$ python3 -q
>>> import numpy as np
>>> import numpy.linalg as la
>>> np.set_printoptions(precision=2, suppress=True, linewidth=200, sign=" ")
>>> def rd(a):
...     return np.round(a, 2) + 0
... 
>>> W0 = np.load("sample15.npy")
>>> print(W0)
[[ 1.28  0.28 -0.97]
 [ 0.04 -0.02 -0.67]
 [ 1.5   0.31 -1.54]
 [-0.2  -0.1  -1.1 ]]
>>> rank = la.matrix_rank(W0)
>>> print(rank)
2
>>> N = la.svd(W0)[2][rank:].T
>>> print(rd(W0 @ N))
[[ 0.]
 [ 0.]
 [ 0.]
 [ 0.]]
>>> print(np.allclose(W0 @ N, 0))
True
>>> print(la.matrix_rank(W0.T @ W0), la.matrix_rank(W0 @ W0.T))
2 2
>>> print([int(la.matrix_rank(W0[:i])) for i in range(1, len(W0) + 1)])
[1, 2, 2, 2]
>>> Uu, sigma, Vh = la.svd(W0)
>>> vecs = Vh[:(sigma > 1e-8).sum()]
>>> rng = np.random.default_rng(77)
>>> x = W0[1] + -1 * W0[2] + rng.integers(2) * np.eye(3)[1]
>>> print(x)
[-1.46 -0.33  0.87]
>>> print(rd(np.diag(vecs.T @ vecs)))
[ 0.94  0.06  1.  ]
>>> print(rd(la.norm(x - vecs.T @ vecs @ x)))
0.0
>>> def softmax(z):
...     e = np.exp(z - z.max(axis=-1, keepdims=True))
...     return e / e.sum(axis=-1, keepdims=True)
... 
>>> print(rd(softmax(10 * W0[1])))
[ 0.65  0.35  0.  ]
>>> S = W0 @ W0.T / np.sqrt(3)
>>> print(rd(softmax(S)[1] @ W0))
[ 0.72  0.13 -1.11]
>>> print(rd(softmax(S)))
[[ 0.3   0.1   0.49  0.1 ]
 [ 0.24  0.21  0.3   0.25]
 [ 0.28  0.07  0.57  0.08]
 [ 0.21  0.21  0.3   0.28]]
>>> print(softmax(S).round(6).argmax(axis=1))
[ 2  2  2  2]
>>> print(la.matrix_rank(W0, rtol=0.1))
2
>>> print(rd(la.norm(W0, 2) / la.norm(W0)))
0.94
>>> cov = W0.T @ W0
>>> print(la.matrix_rank(cov))
2
>>> print(rd(cov))
[[ 3.93  0.84 -3.36]
 [ 0.84  0.18 -0.63]
 [-3.36 -0.63  4.97]]
>>> print(rd(la.eigvalsh(cov)[::-1]))
[ 7.98  1.1   0.  ]
>>> print(rd(np.trace(cov)), rd((W0 ** 2).sum()))
9.09 9.09
>>> print(np.allclose(cov, cov.T))
True
>>> mat = np.load("w.npy")
>>> print(mat)
[[ 0  0  0  0]
 [ 0  0  0  0]
 [ 0  4  0  0]
 [ 0  0  0  1]
 [ 6  0  0  0]]
>>> print(rd(np.trace(la.pinv(mat) @ mat)))
3.0
>>> print(la.lstsq(mat[:-1].T, mat[-1])[2])
2
>>> print(np.abs(np.diag(la.qr(mat)[1])) > 1e-9)
[ True  True False  True]
>>> print(np.allclose(mat[:-1].T @ la.lstsq(mat[:-1].T, mat[-1])[0], mat[-1]))
False
>>> Uu, sigma, Vh = la.svd(mat)
>>> print(sigma)
[ 6.  4.  1.  0.]
>>> M2 = Uu[:, :3] @ np.diag(sigma[:3]) @ Vh[:3]
>>> print(rd(la.norm(mat - M2, 2)), sigma[3])
0.0 0.0
>>> print(rd(la.norm(mat - M2) / la.norm(mat)))
0.0
>>> print(la.matrix_rank(mat, rtol=0.05))
3
>>> print(np.abs(mat - M2).max())
0.0
>>> rank = la.matrix_rank(mat)
>>> print(rank)
3
>>> N = la.svd(mat)[2][rank:].T
>>> print(N[:, 0] / N[np.abs(N[:, 0]).round(6).argmax(), 0])
[ 0.  0.  1.  0.]
>>> print(np.allclose(mat @ N, 0))
True
>>> print(mat @ N)
[[ 0.]
 [ 0.]
 [ 0.]
 [ 0.]
 [ 0.]]
>>> print([int(la.matrix_rank(mat[:i])) for i in range(1, len(mat) + 1)])
[0, 0, 1, 2, 3]
>>> blk = np.stack([mat, 5 * mat, mat[::-1]])
>>> print(la.matrix_rank(blk.reshape(3, -1)))
2
>>> print(blk.sum(axis=0))
[[  6   0   0   0]
 [  0   0   0   1]
 [  0  28   0   0]
 [  0   0   0   6]
 [ 36   0   0   0]]
>>> K = np.load("layer1.npy")
>>> print(K)
[[ 0  0]
 [ 0  1]]
>>> print(K[:, 0] @ K[:, 1])
0
>>> print(K @ K.T)
[[ 0  0]
 [ 0  1]]
>>> print(la.matrix_rank(mat, rtol=0.1))
3
>>> print(np.argsort(-la.norm(mat, axis=0).round(6), kind="stable")[:3])
[ 0  1  3]
>>> Uu, sigma, Vh = la.svd(K)
>>> vecs = Vh[:(sigma > 1e-8).sum()]
>>> x = K[0] + 5 * K[1] + rng.integers(2) * np.eye(2)[0]
>>> print(x)
[ 1.  5.]
>>> print(vecs.T @ vecs)
[[ 0.  0.]
 [ 0.  1.]]
>>> print(np.diag(vecs.T @ vecs))
[ 0.  1.]
>>> print(np.poly(K))
[ 1. -1.  0.]
>>> print(np.einsum("ii->", K))
1
>>> print(rd(la.det(K.T)))
0.0
>>> print(rd(la.eigvals(K)))
[ 0.  1.]
>>> idx = rng.permutation(2)
>>> print(idx)
[ 0  1]
>>> M2 = K[idx][:, idx]
>>> print(np.allclose(M2, K))
True
>>> print(M2)
[[ 0  0]
 [ 0  1]]
>>> data = np.loadtxt("dump.csv", delimiter=",")
>>> print(data)
[[ 0.  0.  0.]
 [ 0.  0. -2.]
 [ 0. -2.  0.]]
>>> print(data @ data)
[[ 0.  0.  0.]
 [ 0.  4.  0.]
 [ 0.  0.  4.]]
>>> print(np.allclose(data @ data.T, data.T @ data))
True
>>> print(np.trace(data))
0.0
>>> print(rd(la.det(data)))
0.0
>>> rank = la.matrix_rank(data)
>>> print(rank)
2
>>> N = la.svd(data)[2][rank:].T
>>> print(la.matrix_rank(data.T @ data), la.matrix_rank(data @ data.T))
2 2
>>> print([int(la.matrix_rank(data[:, :j + 1])) for j in range(3)])
[0, 1, 2]
>>> print(N.shape)
(3, 1)
>>> print([int(la.matrix_rank(np.delete(data, i, axis=0))) for i in range(3)])
[2, 1, 1]
>>> print(data @ N)
[[ 0.]
 [ 0.]
 [ 0.]]
>>> print(N @ N.T)
[[ 1.  0.  0.]
 [ 0.  0.  0.]
 [ 0.  0.  0.]]
>>> print(rd(la.norm(data, 2) / la.norm(data)))
0.71
>>> print(la.matrix_rank(data, rtol=0.1))
2
>>> print(np.argsort(-la.norm(data, axis=0).round(6), kind="stable")[:3])
[ 1  2  0]
>>> print(rd(la.eigvals(data).sum().real))
0.0
>>> print(rd(la.eigvals(data)))
[ 2. -2.  0.]
>>> print(np.kron(np.eye(2, dtype=int), data))
[[ 0.  0.  0.  0.  0.  0.]
 [ 0.  0. -2.  0.  0. -0.]
 [ 0. -2.  0.  0. -0.  0.]
 [ 0.  0.  0.  0.  0.  0.]
 [ 0.  0. -0.  0.  0. -2.]
 [ 0. -0.  0.  0. -2.  0.]]
>>> print(rd(la.det(data.T)))
0.0
>>> print(rd(np.poly(data)))
[ 1.  0. -4.  0.]
>>> print(np.einsum("ij,ji->", data, data))
8.0
>>> feats = np.array([[1, -2, 4, -8],
...     [1, -1, 1, -1],
...     [1, 0, 0, 0],
...     [1, 1, 1, 1],
...     [1, 2, 4, 8]])
>>> print(rd(softmax(feats[2])))
[ 0.48  0.17  0.17  0.17]
>>> S = feats @ feats.T / np.sqrt(4)
>>> print(softmax(S).round(6).argmax(axis=1))
[ 0  0  0  4  4]
>>> print(softmax(S)[2] @ feats)
[ 1.  0.  2.  0.]
>>> M2 = feats + rng.integers(-2, 3, (5, 2)) @ rng.integers(-2, 3, (2, 4))
>>> print(M2)
[[ 0 -3  5 -7]
 [-3 -1  5 -1]
 [-3  0  4  0]
 [ 0  4  2 -2]
 [ 0  5  5  5]]
>>> print(rd(la.svd(M2 - feats, compute_uv=False)))
[ 8.54  5.93  0.    0.  ]
>>> print(la.matrix_rank(M2 - feats, tol=1e-8))
2
>>> print(np.abs(M2 - feats).sum(axis=1))
[ 4  8  8  8  8]
>>> print(M2 - feats)
[[-1 -1  1  1]
 [-4  0  4  0]
 [-4  0  4  0]
 [-1  3  1 -3]
 [-1  3  1 -3]]
>>> x = np.array([-7, 2, 2, 7])
>>> target = feats @ x
>>> print(rd(la.pinv(feats) @ feats))
[[ 1.  0.  0.  0.]
 [ 0.  1.  0.  0.]
 [ 0.  0.  1.  0.]
 [ 0.  0.  0.  1.]]
>>> print(rd(la.lstsq(feats, target)[0]))
[-7.  2.  2.  7.]
>>> try:
...     la.solve(feats, target)
... except la.LinAlgError as e:
...     print("failed:", e)
... 
failed: Last 2 dimensions of the array must be square
>>> target = target + 0.3 * rng.normal(size=5)
>>> print(rd(target))
[-58.48 -13.97  -6.73   3.44  60.63]
>>> coef, *_ = la.lstsq(feats, target)
>>> print(rd(coef))
[-7.06  1.68  2.02  7.02]
>>> print(rd(la.norm(target - feats @ coef)))
0.47
